>>> import numpy as np
>>> from numpy import linalg as LA
>>> np.set_printoptions(precision=1, suppress=True, linewidth=200)
>>> F = np.array([[2, 0, -3], [-2, 1, 3], [-1, 2, -3]])
>>> F[1] = F[2]
>>> F
array([[ 2,  0, -3],
       [-1,  2, -3],
       [-1,  2, -3]])
>>> LA.matrix_rank(F, rtol=0.1)
np.int64(2)
>>> [round(float(x), 1) for x in LA.svd(F, compute_uv=False)[:3]]
[5.7, 2.8, 0.0]
>>> LA.cond(F) > 100
np.True_
>>> round(float(LA.det(2 * F)), 1), round(float(LA.det(F)), 1)
(0.0, 0.0)
>>> np.round(LA.eigvals(F).sum().real, 1)
np.float64(1.0)
>>> np.einsum("ij,ji->", F, F)
np.int64(11)
>>> round(float(LA.det(F[::-1])), 1)
0.0
>>> np.round(np.poly(F), 1) + 0
array([ 1., -1., -5.,  0.])
>>> rk = LA.matrix_rank(F)
>>> rk
np.int64(2)
>>> ns = LA.svd(F)[2][rk:].T
>>> np.allclose(F @ ns, 0)
True
>>> ns.shape
(3, 1)
>>> ns @ ns.T
array([[0.3, 0.4, 0.2],
       [0.4, 0.6, 0.3],
       [0.2, 0.3, 0.1]])
>>> ang = np.radians(120)
>>> Rm = np.eye(3)
>>> Rm[0, 0] = Rm[2, 2] = np.cos(ang)
>>> Rm[0, 2], Rm[2, 0] = -np.sin(ang), np.sin(ang)
>>> Rm
array([[-0.5,  0. , -0.9],
       [ 0. ,  1. ,  0. ],
       [ 0.9,  0. , -0.5]])
>>> B = F @ Rm.T
>>> np.allclose(F @ F.T, B @ B.T)
True
>>> np.round(LA.svd(F, compute_uv=False), 1) + 0, np.round(LA.svd(B, compute_uv=False), 1) + 0
(array([5.7, 2.8, 0. ]), array([5.7, 2.8, 0. ]))
>>> np.allclose(LA.norm(F, axis=1), LA.norm(B, axis=1))
True
>>> np.abs(B - F).max(axis=0)
array([4.1, 0. , 6.2])
>>> B
array([[1.6, 0. , 3.2],
       [3.1, 2. , 0.6],
       [3.1, 2. , 0.6]])
>>> cov = F.T @ F
>>> cov
array([[  6,  -4,   0],
       [ -4,   8, -12],
       [  0, -12,  27]])
>>> np.diag(cov)
array([ 6,  8, 27])
>>> LA.matrix_rank(cov)
np.int64(2)
>>> X = np.load("arr.npy")
>>> X
array([[0., 2., 0., 0.],
       [2., 3., 2., 0.],
       [0., 2., 3., 2.],
       [0., 0., 2., 3.]])
>>> # equal to its transpose
>>> rng = np.random.default_rng(62)
>>> idx = rng.permutation(4)
>>> idx
array([0, 3, 1, 2])
>>> B = X[idx][:, idx]
>>> np.diag(B)
array([0., 3., 3., 3.])
>>> round(LA.det(B), 1), round(float(LA.det(X[idx])), 1)
(np.float64(-20.0), -20.0)
>>> np.trace(B)
np.float64(9.0)
>>> mat = np.abs(np.array([[3, 0, 3, 1], [3, 3, 0, 3], [1, 3, -2, 0], [-2, 0, 0, 2]])) + np.eye(4)
>>> mat = mat / mat.sum(axis=1, keepdims=True)
>>> mat
array([[0.5, 0. , 0.4, 0.1],
       [0.3, 0.4, 0. , 0.3],
       [0.1, 0.4, 0.4, 0. ],
       [0.4, 0. , 0. , 0.6]])
>>> # row-stochastic, so 1 is an eigenvalue
>>> idx = rng.permutation(4)
>>> idx
array([0, 2, 3, 1])
>>> B = mat[idx][:, idx]
>>> np.allclose(B, mat)
False
>>> np.round(np.trace(B), 1)
np.float64(1.9)
>>> round(LA.det(B), 1), np.round(LA.det(mat[idx]), 1)
(np.float64(0.0), np.float64(0.0))
>>> round(LA.norm(F, 1), 1), np.round(LA.norm(F, np.inf), 1)
(np.float64(9.0), np.float64(6.0))
>>> F[2] @ F[0]
np.int64(7)
>>> LA.norm(F, axis=1).argmax()
np.int64(1)
>>> round(LA.norm(F) ** 2 / LA.norm(F, 2) ** 2, 1)
np.float64(1.2)
>>> np.round(LA.norm(F, 2), 1)
np.float64(5.7)
>>> np.sort(np.abs(LA.eigvals(mat)))[::-1]
array([1. , 0.5, 0.5, 0.2])
>>> mat.sum(axis=1)
array([1., 1., 1., 1.])
>>> LA.matrix_power(mat, 2)
array([[0.4, 0.2, 0.3, 0.1],
       [0.4, 0.2, 0.1, 0.3],
       [0.3, 0.4, 0.2, 0.1],
       [0.4, 0. , 0.2, 0.4]])
>>> p = np.eye(4)[1]
>>> for _ in range(7):
...     p = p @ mat
...     print(p.round(1))
... 
[0.3 0.4 0.  0.3]
[0.4 0.2 0.1 0.3]
[0.4 0.1 0.2 0.3]
[0.4 0.1 0.2 0.3]
[0.4 0.2 0.2 0.2]
[0.4 0.2 0.2 0.2]
[0.4 0.2 0.2 0.2]
>>> cov = mat.T @ mat
>>> cov.round(1) + 0
array([[0.5, 0.2, 0.2, 0.4],
       [0.2, 0.3, 0.2, 0.1],
       [0.2, 0.2, 0.3, 0. ],
       [0.4, 0.1, 0. , 0.5]])
>>> np.round(LA.eigvalsh(cov)[::-1], 1) + 0
array([1.1, 0.4, 0.2, 0. ])
>>> M = np.array([[1.0, 0.7, 0.5], [0.7, 1.0, 0.7], [0.5, 0.7, 1.0]])
>>> ev, V = LA.eigh(M)
>>> x0 = np.array([3, 3, 5])
>>> (np.sign(V[:, -1].round(6)) == np.sign(V[0, -1].round(6))).astype(int)
array([1, 1, 1])
>>> round(float(x0 @ M @ x0 / (x0 @ x0)), 1), round(float(ev[0]), 1), round(float(ev[-1]), 1)
(2.1, 0.2, 2.3)
>>> LA.eigvalsh(M[1:, 1:])
array([0.3, 1.7])
>>> x0 @ M @ x0
np.float64(91.6)
>>> A = np.array([[10.9, 6.0, 2.6],
...     [5.7, 2.4, 2.1],
...     [2.9, 0.9, 1.5],
...     [0.9, 0.1, 0.6],
...     [0.1, 0.0, 0.0],
...     [-0.2, 0.0, -0.1],
...     [-0.6, -0.1, -0.1],
...     [-0.7, -0.1, 0.0],
...     [-0.8, -0.2, 0.0],
...     [-0.9, -0.2, 0.1],
...     [-1.6, -0.7, 0.6],
...     [-3.4, -2.4, 2.4],
...     [-8.5, -7.8, 7.3],
...     [-11.9, -11.5, 10.4],
...     [-15.8, -15.8, 13.8]])
>>> x0 = np.array([2, 1, 0, 0])
>>> target = mat @ x0
>>> target
array([1. , 1. , 0.7, 0.8])
>>> np.round(LA.solve(mat, 2 * target), 1) + 0
array([4., 2., 0., 0.])
>>> np.round(LA.solve(mat, target), 1) + 0
array([2., 1., 0., 0.])
>>> np.round(LA.solve(mat, mat[:, 1]), 1) + 0
array([0., 1., 0., 0.])
>>> np.round(LA.solve(mat, target + mat[:, 2]), 1) + 0
array([2., 1., 1., 0.])
>>> E = np.load("w.npy")
>>> E
array([[-0.4, -0.9,  0.3],
       [-0.9,  0.5,  0.2],
       [ 0.3,  0.2,  0.9]])
>>> # columns are unit length and at right angles
>>> np.all(LA.eigvalsh(E) > 0)
np.False_
>>> LA.svd(E, compute_uv=False)
array([1., 1., 1.])
>>> round(E[:, 0] @ E[:, 2], 1)
np.float64(-0.0)
>>> LA.pinv(E)
array([[-0.4, -0.9,  0.3],
       [-0.9,  0.5,  0.2],
       [ 0.3,  0.2,  0.9]])
>>> LA.norm(E, axis=0)
array([1., 1., 1.])
>>> np.round(E @ E.T, 1) + 0
array([[1., 0., 0.],
       [0., 1., 0.],
       [0., 0., 1.]])
>>> ev, V = LA.eigh(E)
>>> np.round(V.T @ V, 1) + 0
array([[1., 0., 0.],
       [0., 1., 0.],
       [0., 0., 1.]])
>>> ev.sum(), np.trace(E)
(np.float64(1.0), np.float64(1.0))
>>> LA.svd(E, compute_uv=False)
array([1., 1., 1.])
>>> LA.eigvalsh(E + -2 * np.eye(3))
array([-3., -1., -1.])
>>> np.unique(ev.round(6) + 0, return_counts=True)[1]
array([1, 2])
>>> LA.eigvalsh(E @ E)
array([1., 1., 1.])
>>> idx = rng.permutation(3)
>>> idx
array([0, 2, 1])
>>> B = E[idx][:, idx]
>>> np.round(LA.det(B), 1), round(LA.det(E[idx]), 1)
(np.float64(-1.0), np.float64(1.0))
>>> np.diag(B)
array([-0.4,  0.9,  0.5])
>>> np.trace(B)
np.float64(1.0)
